$ python3 -q
>>> import numpy as np
>>> import numpy.linalg as la
>>> np.set_printoptions(precision=3, suppress=True, linewidth=200)
>>> feats = np.load("run2.npy")
>>> feats
array([[ 0.9,  3.4, -0.7],
       [-0.7, -0.2, -0.3],
       [-0.4,  0.2, -0.5],
       [ 0.5,  0.6, -1.3],
       [-0.4, -0.1,  0.2],
       [-1.4, -1.9, -1.2],
       [ 1.1,  0.5,  0.3],
       [ 0.1, -0.1, -0.5],
       [-0.2, -1. ,  0. ],
       [ 1.1, -2.3, -0.1],
       [-0.2,  0. ,  0.7],
       [ 1.6, -2.2, -0.2],
       [ 0.6, -0.9,  1.4],
       [ 0.6, -1.8,  0. ],
       [ 0.1, -0.6, -1. ],
       [ 0.6,  0.4,  0. ],
       [-0.6, -1.6,  0.2],
       [-0.3,  0.1,  0.1],
       [ 0.3,  0. , -1.8],
       [-0.3, -0.6,  0.9],
       [-0.4,  0.3, -0.3],
       [-0.5,  1.5, -0.5],
       [ 1.5, -0.8,  0.4],
       [ 0. , -0.9,  0.6],
       [-0.3,  1.2,  0.9],
       [17. , 10. , -5. ],
       [ 0.3, -1.2,  1.7]])
>>> D = la.norm(feats[:, None] - feats[None], axis=-1)
>>> D.shape
(27, 27)
>>> np.unravel_index(D.round(6).argmax(), D.shape)
(np.int64(5), np.int64(25))
>>> la.matrix_rank(D ** 2)
np.int64(5)
>>> D[:5, :5]
array([[0.   , 3.96 , 3.46 , 2.891, 3.841],
       [3.96 , 0.   , 0.539, 1.755, 0.592],
       [3.46 , 0.539, 0.   , 1.269, 0.762],
       [2.891, 1.755, 1.269, 0.   , 1.884],
       [3.841, 0.592, 0.762, 1.884, 0.   ]])
>>> W0 = np.array([[-2, 0], [1, 2], [0, 1], [2, 2]])
>>> W0[:, 0] = 2 * W0[:, 1]
>>> W0
array([[0, 0],
       [4, 2],
       [2, 1],
       [4, 2]])
>>> rk = la.matrix_rank(W0)
>>> rk
np.int64(1)
>>> N = la.svd(W0)[2][rk:].T
>>> [int(la.matrix_rank(W0[:i])) for i in range(1, len(W0) + 1)]
[0, 1, 1, 1]
>>> [int(la.matrix_rank(np.delete(W0, i, axis=0))) for i in range(4)]
[1, 1, 1, 1]
>>> N[:, 0] / N[np.abs(N[:, 0]).round(6).argmax(), 0]
array([-0.5,  1. ])
>>> np.allclose(W0 @ N, 0)
True
>>> W0 @ N
array([[0.],
       [0.],
       [0.],
       [0.]])
>>> la.matrix_rank(W0.T @ W0), la.matrix_rank(W0 @ W0.T)
(np.int64(1), np.int64(1))
>>> round(la.norm(W0, 2) / la.norm(W0), 3)
np.float64(1.0)
>>> la.matrix_rank(W0, rtol=0.1)
np.int64(1)
>>> la.cond(W0) > 100
np.True_
>>> np.argsort(-la.norm(W0, axis=0).round(6), kind="stable")[:3]
array([0, 1])
>>> F = np.load("a.npy")
>>> F
array([[-2.412, -3.295,  3.306],
       [ 0.385, -2.523,  1.371],
       [ 3.995, -0.57 , -1.618],
       [ 2.005, -0.276, -0.787],
       [-0.006, -0.022,  0.02 ],
       [-0.011,  0.031, -0.025],
       [ 1.203, -1.41 ,  0.257],
       [ 5.969, -0.885, -2.384],
       [ 5.194, -2.008, -1.311],
       [-0.789, -1.083,  1.095],
       [ 3.197, -1.687, -0.524],
       [ 3.19 , -1.697, -0.5  ],
       [ 3.198, -1.67 , -0.514],
       [ 1.632, -3.871,  1.677]])
>>> cen = (F - F.mean(axis=0)) / F.std(axis=0)
>>> cen.std(axis=0)
array([1., 1., 1.])
>>> np.argwhere(np.abs(cen) > 2)
array([[ 0,  2],
       [13,  1]])
>>> beta = la.lstsq(np.delete(cen, 0, axis=1), cen[:, 0])[0]
>>> np.abs(beta).argmax()
np.int64(1)
>>> round(float(1 - np.var(cen[:, 0] - np.delete(cen, 0, axis=1) @ beta)), 3)
1.0
>>> f, r1 = feats[3], feats[5]
>>> np.round(f @ f, 3)
np.float64(2.3)
>>> pr = (f @ r1) / (f @ f) * f
>>> np.outer(f, r1)
array([[-0.7 , -0.95, -0.6 ],
       [-0.84, -1.14, -0.72],
       [ 1.82,  2.47,  1.56]])
>>> np.round(la.norm(f + r1) ** 2 + la.norm(f - r1) ** 2, 3)
np.float64(18.62)
>>> pr
array([-0.061, -0.073,  0.158])
>>> cen = F - F.mean(axis=0)
>>> U, s, Vt = la.svd(cen, full_matrices=False)
>>> Vt[0] * np.sign(Vt[0, np.abs(Vt[0]).argmax()])
array([ 0.847,  0.144, -0.511])
>>> np.abs(Vt[-1])
array([0.386, 0.495, 0.778])
>>> la.matrix_rank(cen)
np.int64(3)
>>> (np.sign(U[:, 0]) == np.sign(U[0, 0])).astype(int)
array([1, 1, 0, 0, 1, 1, 1, 0, 0, 1, 0, 0, 0, 1])
>>> s
array([9.872, 4.622, 0.062])
>>> np.abs(Vt[0]).argmax()
np.int64(0)
>>> np.round(s ** 2 / (s ** 2).sum(), 3) + 0
array([0.82, 0.18, 0.  ])
>>> np.abs(U[:, 0]).argmax()
np.int64(0)
